% python3 -q
>>> import numpy as np
>>> import numpy.linalg as la
>>> np.set_printoptions(precision=2, suppress=True, linewidth=200)
>>> A = np.load("mat.npy")
>>> A
array([[-1.,  1.,  1.,  1.,  1.],
       [ 1., -1.,  1.,  1.,  1.],
       [ 1.,  1., -1.,  1.,  1.],
       [ 1.,  1.,  1., -1.,  1.],
       [ 1.,  1.,  1.,  1., -1.]])
>>> # symmetric, so the eigenvalues are real
>>> q = A.astype(float).copy()
>>> for j in range(5):
...     q[:, j] -= q[:, :j] @ (q[:, :j].T @ q[:, j])
...     q[:, j] /= la.norm(q[:, j])
... 
>>> np.round(q.T @ A, 2) + 0
array([[2.24, 0.45, 0.45, 0.45, 0.45],
       [0.  , 2.19, 0.37, 0.37, 0.37],
       [0.  , 0.  , 2.16, 0.31, 0.31],
       [0.  , 0.  , 0.  , 2.14, 0.27],
       [0.  , 0.  , 0.  , 0.  , 2.12]])
>>> np.round(q.T @ q, 2) + 0
array([[1., 0., 0., 0., 0.],
       [0., 1., 0., 0., 0.],
       [0., 0., 1., 0., 0.],
       [0., 0., 0., 1., 0.],
       [0., 0., 0., 0., 1.]])
>>> M = np.load("case3.npy")
>>> M
array([[-3,  0, -1,  0,  2,  2,  3,  3,  0],
       [ 0, -3,  0, -1,  0,  2,  2,  3,  3],
       [-1,  0, -3,  0, -1,  0,  2,  2,  3],
       [ 0, -1,  0, -3,  0, -1,  0,  2,  2],
       [ 2,  0, -1,  0, -3,  0, -1,  0,  2],
       [ 2,  2,  0, -1,  0, -3,  0, -1,  0],
       [ 3,  2,  2,  0, -1,  0, -3,  0, -1],
       [ 3,  3,  2,  2,  0, -1,  0, -3,  0],
       [ 0,  3,  3,  2,  2,  0, -1,  0, -3]])
>>> vec = np.array([1, 2, 0, 1, 0, 0, 1, 3, 1])
>>> h1 = np.maximum(M @ vec, 0)
>>> M.T @ h1
array([-12,   4, -20,  -6,   4,  21,  45,  66,  48])
>>> M * (h1 > 1e-9)[:, None]
array([[-3,  0, -1,  0,  2,  2,  3,  3,  0],
       [ 0, -3,  0, -1,  0,  2,  2,  3,  3],
       [-1,  0, -3,  0, -1,  0,  2,  2,  3],
       [ 0, -1,  0, -3,  0, -1,  0,  2,  2],
       [ 2,  0, -1,  0, -3,  0, -1,  0,  2],
       [ 2,  2,  0, -1,  0, -3,  0, -1,  0],
       [ 3,  2,  2,  0, -1,  0, -3,  0, -1],
       [ 3,  3,  2,  2,  0, -1,  0, -3,  0],
       [ 0,  3,  3,  2,  2,  0, -1,  0, -3]])
>>> np.maximum(M @ (3 * vec), 0)
array([27, 21, 30,  9,  9,  6,  9,  6, 12])
>>> np.tanh(M @ vec)
array([1.  , 1.  , 1.  , 1.  , 1.  , 0.96, 1.  , 0.96, 1.  ])
>>> m1 = np.array([[-1, 3, 1, 2], [3, 3, 0, 0], [-2, 3, -3, 1], [0, 2, 1, -1]])
>>> vec = np.array([2, 4, 0, -3])
>>> rhs = m1 @ vec
>>> rhs
array([ 4, 18,  5, 11])
>>> np.round(la.solve(m1, rhs + m1[:, 3]), 2) + 0
array([ 2.,  4.,  0., -2.])
>>> np.round(la.solve(m1, m1[:, 0]), 2) + 0
array([1., 0., 0., 0.])
>>> np.round(la.solve(m1.T, m1[0]), 2) + 0
array([1., 0., 0., 0.])
>>> def softmax(z):
...     e = np.exp(z - z.max(axis=-1, keepdims=True))
...     return e / e.sum(axis=-1, keepdims=True)
... 
>>> softmax(m1).sum(axis=1)
array([1., 1., 1., 1.])
>>> np.round(softmax(10 * m1[2]), 2) + 0
array([0., 1., 0., 0.])
>>> np.round(softmax(m1[2] + 2), 2) + 0
array([0.01, 0.87, 0.  , 0.12])
>>> att = m1 @ m1.T / np.sqrt(4)
>>> np.round(softmax(att), 2) + 0
array([[0.91, 0.01, 0.07, 0.01],
       [0.  , 0.99, 0.  , 0.  ],
       [0.  , 0.  , 1.  , 0.  ],
       [0.22, 0.36, 0.05, 0.36]])
>>> softmax(att).round(6).argmax(axis=1)
array([0, 1, 2, 1])
>>> rng = np.random.default_rng(36)
>>> idx = rng.permutation(4)
>>> idx
array([0, 1, 3, 2])
>>> B = m1[idx][:, idx]
>>> np.allclose(B, m1)
False
>>> np.trace(B)
np.int64(-2)
>>> np.sort(np.abs(la.eigvals(B)))
array([2.61, 2.61, 3.25, 5.  ])
>>> X = np.loadtxt("sample0.csv", delimiter=",")
>>> X.round(2) + 0
array([[-0.37,  0.18, -0.45, -0.29,  0.12,  0.06,  0.55,  0.18,  0.18, -0.02],
       [-0.06, -0.1 , -0.27, -0.12, -0.39,  0.41, -0.33, -0.27, -0.39, -0.25],
       [-0.2 , -0.08, -0.23, -0.15,  0.26, -0.44, -0.16, -0.56,  0.2 , -0.46],
       [-0.12, -0.84,  0.03, -0.27, -0.11, -0.1 ,  0.18, -0.04, -0.08,  0.26],
       [ 0.  ,  0.28,  0.58, -0.31, -0.4 , -0.04,  0.22, -0.26,  0.16, -0.15],
       [-0.52,  0.03, -0.18,  0.35, -0.46, -0.1 , -0.22,  0.29,  0.19, -0.09],
       [-0.4 ,  0.2 ,  0.05, -0.48, -0.09,  0.22, -0.09, -0.11, -0.11,  0.29],
       [-0.4 ,  0.06,  0.22,  0.38,  0.33,  0.11,  0.29, -0.2 , -0.58, -0.07],
       [ 0.2 ,  0.18, -0.36,  0.28, -0.29, -0.13,  0.22, -0.53,  0.  ,  0.53],
       [ 0.17,  0.13, -0.13, -0.19, -0.28, -0.58,  0.16,  0.28, -0.57, -0.18],
       [ 0.  , -0.25,  0.1 ,  0.29, -0.32,  0.15,  0.47, -0.09,  0.18, -0.37],
       [ 0.37,  0.03, -0.3 , -0.14,  0.06,  0.41,  0.19,  0.05, -0.03, -0.3 ]])
>>> B = np.c_[X[:, :1] @ np.array([[-1]]), np.array([1, 1, -3, -1, -2, -2, 0, 1, -2, -3, 1, 0])]
>>> B
array([[ 0.37,  1.  ],
       [ 0.06,  1.  ],
       [ 0.2 , -3.  ],
       [ 0.12, -1.  ],
       [ 0.  , -2.  ],
       [ 0.52, -2.  ],
       [ 0.4 ,  0.  ],
       [ 0.4 ,  1.  ],
       [-0.2 , -2.  ],
       [-0.17, -3.  ],
       [ 0.  ,  1.  ],
       [-0.37,  0.  ]])
>>> la.norm(la.qr(X)[0].T @ B, axis=0) ** 2 / ((B ** 2).sum(axis=0) + 1e-12)
array([1.  , 0.81])
>>> vec = np.array([1, 1])
>>> rhs = B @ vec
>>> rhs
array([ 1.37,  1.06, -2.8 , -0.88, -2.  , -1.48,  0.4 ,  1.4 , -2.2 , -3.17,  1.  , -0.37])
>>> la.solve(B.T @ B, B.T @ rhs)
array([1., 1.])
>>> la.lstsq(B, rhs)[0]
array([1., 1.])
>>> try:
...     la.solve(B, rhs)
... except la.LinAlgError as e:
...     print(e)
... 
Last 2 dimensions of the array must be square
>>> rhs = rhs + 0.1 * rng.normal(size=12)
>>> rhs
array([ 1.35,  1.03, -2.69, -0.87, -1.96, -1.48,  0.31,  1.42, -2.13, -3.16,  0.95, -0.5 ])
>>> beta, *_ = la.lstsq(B, rhs)
>>> round(float(la.norm(rhs - B @ beta)), 2)
0.18
>>> beta
array([1.01, 0.98])
>>> beta.round()
array([1., 1.])
